In [1]: import numpy as np

In [2]: import numpy.linalg as la

In [3]: np.set_printoptions(precision=3, suppress=True, linewidth=200, legacy="1.25")

In [4]: def rnd(a):
   ...:     return np.round(a, 3) + 0
   ...: 

In [5]: X = np.loadtxt("case1.csv", delimiter=",")

In [6]: X
Out[6]: 
array([[ 0.3, -1.3, -0.6,  1.1,  0.2],
       [-0.1, -1.8,  0.1, -1.3,  0.8],
       [ 0.3,  0.7,  2.2,  2.1,  0.6],
       [ 0.7, -2.5, -1.1, -0.1, -0.9],
       [-0.6, -0.1, -1. ,  0. , -0.5],
       [-0.3,  0. ,  0.2,  1. , -0.4],
       [ 9. , -5.5, -3. ,  3. , -6.5],
       [ 1. ,  0.8, -0.4, -0.1,  0.3],
       [ 1. ,  0.2,  0.1, -0.1,  1.5],
       [-1.6,  1.8,  0.3,  0.1, -1.2],
       [ 1.6, -1.6,  0.5, -0.5, -0.2],
       [-0.5, -0.2, -2.4, -2.1,  0.1],
       [ 1. ,  0. , -0.4,  0. ,  1. ],
       [ 1. ,  0.4,  0.5,  0.1, -0.5],
       [ 1.1, -0.4,  0.9, -0.2, -0.5],
       [-0.3, -0.4, -1.8, -0.3, -0.9],
       [ 0.1,  0.3, -0.8,  0.8,  0.5],
       [-0.6, -0.6, -0.6, -0.3,  1.1],
       [-0.3, -1. , -1. , -1.6,  0.7],
       [ 1.6, -2.1,  2.2,  1.5, -1.3],
       [-0.1,  1.1,  0.5,  2.4, -0.4],
       [ 0.5,  0.5, -0.3,  0.4, -0.8],
       [ 0.3,  0.2, -2.1,  1.4, -0.1]])

In [7]: Xs = X - X.mean(axis=0)

In [8]: V = la.svd(Xs)[2][:1]

In [9]: Y = Xs - Xs @ V.T @ V

In [10]: rnd(Y.std(axis=0))
Out[10]: array([0.526, 0.815, 1.159, 1.037, 0.675])

In [11]: rnd(np.diag(V.T @ V))
Out[11]: array([0.467, 0.206, 0.03 , 0.05 , 0.247])

In [12]: cov = np.cov(X, rowvar=False)

In [13]: rnd(la.eigvalsh(cov)[::-1])
Out[13]: array([7.774, 1.963, 1.098, 0.513, 0.414])

In [14]: rnd(np.polyfit(X[:, 3], X[:, 0], 1))
Out[14]: array([0.791, 0.405])

In [15]: np.median(X, axis=0)
Out[15]: array([ 0.3, -0.1, -0.4,  0. , -0.2])

In [16]: rnd(X.std(axis=0))
Out[16]: array([1.937, 1.482, 1.251, 1.202, 1.514])

In [17]: W0 = np.loadtxt("mat.csv", delimiter=",")

In [18]: W0
Out[18]: 
array([[ 8.864, 29.326, 50.94 , 39.16 ,  8.356, 19.774, 41.011, 41.37 , 48.751, 39.944, 30.545, 19.913],
       [ 9.719, 30.173, 49.721, 40.621,  7.797, 19.551, 40.811, 40.063, 49.719, 39.448, 31.008, 18.133],
       [12.218, 29.485, 47.86 , 38.698, 11.013, 19.383, 40.347, 39.883, 49.4  , 38.638, 30.519, 22.451],
       [ 9.821, 31.162, 50.934, 41.238, 10.547, 18.546, 41.068, 39.651, 50.064, 39.561, 30.852, 18.816],
       [ 9.063, 32.709, 49.083, 40.769,  9.983, 20.528, 38.556, 39.456, 49.412, 39.578, 32.032, 20.638],
       [ 9.368, 30.458, 50.411, 40.872, 11.474, 19.432, 41.182, 41.17 , 49.555, 39.44 , 29.945, 18.614],
       [10.894, 30.69 , 51.443, 38.954, 10.062, 18.739, 39.516, 42.388, 50.563, 39.823, 30.099, 21.066],
       [10.983, 31.003, 52.204, 40.845, 10.009, 21.273, 40.168, 40.604, 51.481, 39.054, 30.218, 19.576],
       [ 9.887, 29.086, 51.15 , 38.808, 10.002, 20.675, 41.393, 39.742, 48.938, 39.108, 28.908, 19.653],
       [ 9.32 , 30.332, 50.099, 39.998, 10.141, 20.301, 41.05 , 40.5  , 51.243, 38.37 , 28.939, 19.817],
       [10.709, 31.081, 49.818, 39.792, 10.719, 20.493, 40.952, 40.135, 50.357, 39.705, 29.317, 20.107],
       [11.306, 30.458, 50.171, 41.469, 10.318, 20.351, 40.663, 38.977, 48.297, 39.498, 29.443, 19.388],
       [11.829, 30.526, 51.813, 38.886,  9.86 , 18.64 , 40.918, 37.894, 50.161, 38.343, 28.166, 21.258],
       [11.054, 31.106, 51.529, 40.913, 11.278, 18.741, 41.449, 40.113, 49.601, 40.115, 30.24 , 20.324],
       [10.961, 31.055, 50.489, 40.153,  8.724, 18.998, 38.4  , 42.769, 51.166, 41.102, 30.093, 21.082],
       [10.901, 30.147, 48.976, 38.905, 10.605, 20.943, 39.654, 38.957, 51.573, 39.675, 29.649, 19.434],
       [10.644, 30.741, 48.964, 40.427,  9.622, 18.947, 40.868, 41.26 , 50.048, 40.363, 30.188, 21.075],
       [ 8.965, 30.897, 49.54 , 37.924, 11.988, 20.076, 37.985, 38.529, 49.054, 38.396, 30.219, 20.943],
       [10.095, 29.635, 50.315, 40.871, 10.153, 17.921, 40.788, 39.231, 50.627, 42.256, 30.424, 19.209],
       [ 8.515, 29.32 , 50.096, 40.397,  9.223, 19.823, 39.488, 40.838, 48.858, 40.978, 29.29 , 19.009],
       [ 8.748, 28.294, 49.285, 40.613, 10.266, 16.42 , 40.067, 41.385, 49.831, 42.251, 29.494, 19.134],
       [ 8.801, 29.68 , 52.046, 39.431, 11.203, 20.454, 40.298, 39.679, 49.955, 40.255, 30.513, 20.296],
       [10.547, 29.388, 49.936, 41.477,  9.567, 18.982, 39.312, 39.646, 51.36 , 39.985, 28.513, 21.258],
       [12.014, 29.085, 48.799, 37.759, 10.683, 18.574, 41.041, 39.019, 51.731, 41.139, 30.887, 18.091],
       [ 8.682, 29.525, 49.893, 39.664, 11.789, 19.1  , 41.781, 39.974, 51.658, 42.141, 29.   , 20.854],
       [ 9.946, 30.11 , 50.27 , 40.939,  9.203, 20.131, 42.218, 40.608, 50.565, 40.311, 29.667, 19.719],
       [10.937, 28.889, 50.889, 40.076, 10.737, 21.027, 38.77 , 38.742, 49.923, 39.397, 30.116, 19.597],
       [ 9.586, 30.916, 49.835, 39.82 , 11.058, 21.543, 38.987, 39.699, 50.536, 40.576, 30.395, 19.915]])

In [19]: Y = np.array([[0, 1, -2],
    ...:     [-2, 0, -1],
    ...:     [2, 0, 2],
    ...:     [2, -2, -1],
    ...:     [2, 0, 0],
    ...:     [-2, 0, -1],
    ...:     [-2, 2, -1],
    ...:     [2, 2, -2],
    ...:     [0, 0, -1],
    ...:     [1, 0, 2],
    ...:     [-1, -2, -2],
    ...:     [-1, 0, 1]])

In [20]: la.matrix_rank(W0 @ Y)
Out[20]: 3

In [21]: np.vstack([W0, Y.T]).shape
Out[21]: (31, 12)

In [22]: rnd(np.einsum("ij->j", W0))
Out[22]: array([ 284.377,  845.277, 1406.509, 1119.479,  286.38 ,  549.366, 1128.741, 1122.282, 1404.427, 1119.45 ,  838.679,  559.37 ])
